$ ipython --no-banner

In [1]: import numpy as np

In [2]: np.set_printoptions(suppress=True, linewidth=120)

In [3]: rd = lambda a: np.round(a, 1) + 0

In [4]: arr = np.load("arr.npy")

In [5]: rd(arr)
Out[5]: 
array([[  4.6,  -3.1,   0.9,  -1.3,  -1.7,   3.4],
       [  4.7,  -4.9,  -1.9,   2.8,  -3.6,   1.1],
       [ -0.4,  -4.8,  -5.3,   4.4,   1.5,  -0.6],
       [  1.4,  -4.8,  -4. ,   3.6,  -0.2,   0.1],
       [  3.2,  -5.7,  -4.4,   5.3,  -2.9,  -0.6],
       [  4.8,  -4.5,  -1.4,   2. ,  -3.3,   1.5],
       [  4.5,  -5.9,  -3.8,   5.2,  -4.4,  -0.3],
       [  4.5,  -4.7,  -1.9,   2.5,  -3.3,   1.2],
       [  9.8,  -6.1,  -0.6,   3.9,  -9.9,   1.2],
       [ 16.1,  -6.8,   2.5,   3.4, -16.9,   2.4],
       [  6. ,  -5.5,  -2.3,   4. ,  -5.5,   0.6],
       [  6.3,  -4.7,  -0.7,   1.9,  -5. ,   1.8],
       [  1.3,  -6.2,  -6.5,   7.1,  -1.6,  -1.9],
       [  5.5,  -4.4,  -0.6,   1.3,  -3.8,   2. ],
       [  2. ,  -2.4,   0.3,  -2.1,   1.6,   3.5],
       [  0. ,  -5.5,  -6.2,   5.9,   0.5,  -1.4],
       [  5.6,  -4.2,  -0.2,   0.9,  -3.8,   2.3],
       [  4.3,  -4.3,  -1.3,   1.7,  -2.6,   1.7]])

In [6]: # looks like rank 3

In [7]: Uu, sigma, VT = np.linalg.svd(arr)

In [8]: V = VT[:(sigma > 1e-8).sum()]

In [9]: rng = np.random.default_rng(5500)

In [10]: x0 = arr[15] + 3 * arr[8] + rng.integers(2) * np.eye(6)[2]

In [11]: rd(x0)
Out[11]: array([ 29.5, -23.8,  -7. ,  17.6, -29.2,   2.1])

In [12]: rd(np.diag(V.T @ V))
Out[12]: array([0.5, 0.6, 0.4, 0.5, 0.7, 0.4])

In [13]: np.allclose(V.T @ V @ x0, x0)
Out[13]: False

In [14]: rd(np.linalg.norm(x0 - V.T @ V @ x0))
Out[14]: np.float64(0.8)

In [15]: ang = np.sort(rng.uniform(-2, 2, 37))

In [16]: W0 = np.c_[ang, ang ** 2, ang ** 3] @ np.array([[1, 6, 0], [0, 6, 4], [6, 1, 9]])

In [17]: rd(W0)
Out[17]: 
array([[-40.6,   3.2, -44.2],
       [-13.6,   0. , -12. ],
       [-13.1,  -0.1, -11.5],
       [ -6.2,  -1.1,  -4.2],
       [ -4.8,  -1.3,  -2.9],
       [ -2.2,  -1.6,  -0.7],
       [ -2.2,  -1.6,  -0.7],
       [ -2.2,  -1.6,  -0.7],
       [ -1.3,  -1.6,  -0.2],
       [ -0.5,  -1.3,   0.1],
       [ -0.3,  -1.1,   0.1],
       [  0. ,  -0.3,   0. ],
       [  0.4,   1.9,   0.4],
       [  0.4,   2.3,   0.6],
       [  0.6,   2.7,   0.8],
       [  0.9,   3.8,   1.5],
       [  1.3,   4.8,   2.3],
       [  2.1,   6.3,   3.8],
       [  2.6,   7.3,   4.8],
       [  3.6,   8.7,   6.6],
       [  3.7,   8.8,   6.8],
       [  5.5,  11.3,  10.3],
       [  5.6,  11.4,  10.5],
       [  8. ,  14. ,  14.8],
       [  9.4,  15.5,  17.5],
       [ 10.8,  16.9,  19.9],
       [ 12.3,  18.2,  22.6],
       [ 13.3,  19.1,  24.4],
       [ 15.1,  20.7,  27.7],
       [ 23.7,  27.3,  42.8],
       [ 25.2,  28.4,  45.4],
       [ 31.7,  32.8,  56.7],
       [ 33.2,  33.8,  59.4],
       [ 35.5,  35.2,  63.2],
       [ 37.9,  36.8,  67.4],
       [ 38.7,  37.3,  68.7],
       [ 39.3,  37.6,  69.7]])

In [18]: Xc = W0 - W0.mean(axis=0)

In [19]: V = np.linalg.svd(Xc)[2][:1]

In [20]: A2 = Xc - Xc @ V.T @ V

In [21]: rd((Xc @ V.T).std(axis=0))
Out[21]: array([33.3])

In [22]: x0 = np.array([5, 0, 1])

In [23]: target = W0 @ x0

In [24]: rd(np.linalg.pinv(W0) @ W0)
Out[24]: 
array([[1., 0., 0.],
       [0., 1., 0.],
       [0., 0., 1.]])

In [25]: rd(np.linalg.lstsq(W0, target)[0])
Out[25]: array([5., 0., 1.])

In [26]: target = target + 0.3 * rng.normal(size=37)

In [27]: rd(target)
Out[27]: 
array([-247.2,  -80.6,  -77.1,  -35.4,  -27.1,  -12.2,  -11.5,  -11.2,   -6.7,   -1.9,   -1.5,   -0.3,    2.2,    3. ,
          3.6,    6.5,    8.6,   14. ,   18.1,   24.4,   25. ,   38.4,   38.3,   54.3,   65. ,   73.9,   83.9,   91.1,
        103.6,  161.4,  171.2,  215.2,  225.7,  240.5,  257. ,  262. ,  265.6])

In [28]: beta, *_ = np.linalg.lstsq(W0, target)

In [29]: rd(W0.T @ (target - W0 @ beta))
Out[29]: array([0., 0., 0.])

In [30]: [round(float(np.linalg.norm(np.linalg.solve(W0.T @ W0 + lam * np.eye(3), W0.T @ target))), 2) for lam in (0, 1, 10, 100)]
Out[30]: [5.13, 5.1, 4.91, 4.21]

In [31]: Xc = (W0 - W0.mean(axis=0)) / W0.std(axis=0)

In [32]: np.argwhere(np.abs(Xc) > 2)
Out[32]: 
array([[ 0,  0],
       [ 0,  2],
       [35,  2],
       [36,  2]])

In [33]: Xc.std(axis=0)
Out[33]: array([1., 1., 1.])

In [34]: beta = np.linalg.lstsq(np.delete(Xc, 2, axis=1), Xc[:, 2])[0]

In [35]: print(rd(beta))
[0.7 0.3]

In [36]: np.abs(beta).argmax()
Out[36]: np.int64(0)

In [37]: basis = W0[[5, 33]].astype(float)

In [38]: for _ in range(5):
    ...:     z = np.linalg.norm(W0[:, None] - basis, axis=-1).argmin(axis=1)
    ...:     basis = np.array([W0[z == j].mean(axis=0) for j in range(2)])
    ...: 

In [39]: z
Out[39]: array([0, 0, 0, 0, 0, 0, 0, 0, 0, 0, 0, 0, 0, 0, 0, 0, 0, 0, 0, 0, 0, 0, 0, 0, 0, 0, 0, 0, 0, 1, 1, 1, 1, 1, 1, 1, 1])

In [40]: rd(basis[1] - basis[0])
Out[40]: array([32.9, 27.9, 55.8])

In [41]: print(np.bincount(z))
[29  8]

In [42]: np.abs(basis[1] - basis[0]).argmax()
Out[42]: np.int64(2)

In [43]: J = np.load("x.npy")

In [44]: J
Out[44]: 
array([[ 1,  1,  1,  1, -1, -1, -1, -1],
       [ 1,  1,  1,  1,  1,  1,  1,  1],
       [ 1,  1, -1, -1,  1,  1, -1, -1],
       [ 1, -1,  1, -1,  1, -1,  1, -1],
       [ 1,  1, -1, -1, -1, -1,  1,  1],
       [ 1, -1,  1, -1, -1,  1, -1,  1],
       [ 1, -1, -1,  1,  1, -1, -1,  1],
       [ 1, -1, -1,  1, -1,  1,  1, -1]])

In [45]: ang = np.radians(30)

In [46]: r_ = np.eye(8)

In [47]: r_[0, 0] = r_[1, 1] = np.cos(ang)

In [48]: r_[0, 1], r_[1, 0] = -np.sin(ang), np.sin(ang)

In [49]: print(rd(r_))
[[ 0.9 -0.5  0.   0.   0.   0.   0.   0. ]
 [ 0.5  0.9  0.   0.   0.   0.   0.   0. ]
 [ 0.   0.   1.   0.   0.   0.   0.   0. ]
 [ 0.   0.   0.   1.   0.   0.   0.   0. ]
 [ 0.   0.   0.   0.   1.   0.   0.   0. ]
 [ 0.   0.   0.   0.   0.   1.   0.   0. ]
 [ 0.   0.   0.   0.   0.   0.   1.   0. ]
 [ 0.   0.   0.   0.   0.   0.   0.   1. ]]

In [50]: A2 = J @ r_.T

In [51]: print(rd(A2))
[[ 0.4  1.4  1.   1.  -1.  -1.  -1.  -1. ]
 [ 0.4  1.4  1.   1.   1.   1.   1.   1. ]
 [ 0.4  1.4 -1.  -1.   1.   1.  -1.  -1. ]
 [ 1.4 -0.4  1.  -1.   1.  -1.   1.  -1. ]
 [ 0.4  1.4 -1.  -1.  -1.  -1.   1.   1. ]
 [ 1.4 -0.4  1.  -1.  -1.   1.  -1.   1. ]
 [ 1.4 -0.4 -1.   1.   1.  -1.  -1.   1. ]
 [ 1.4 -0.4 -1.   1.  -1.   1.   1.  -1. ]]

In [52]: rd(np.linalg.svd(J, compute_uv=False)), rd(np.linalg.svd(A2, compute_uv=False))
Out[52]: 
(array([2.8, 2.8, 2.8, 2.8, 2.8, 2.8, 2.8, 2.8]),
 array([2.8, 2.8, 2.8, 2.8, 2.8, 2.8, 2.8, 2.8]))
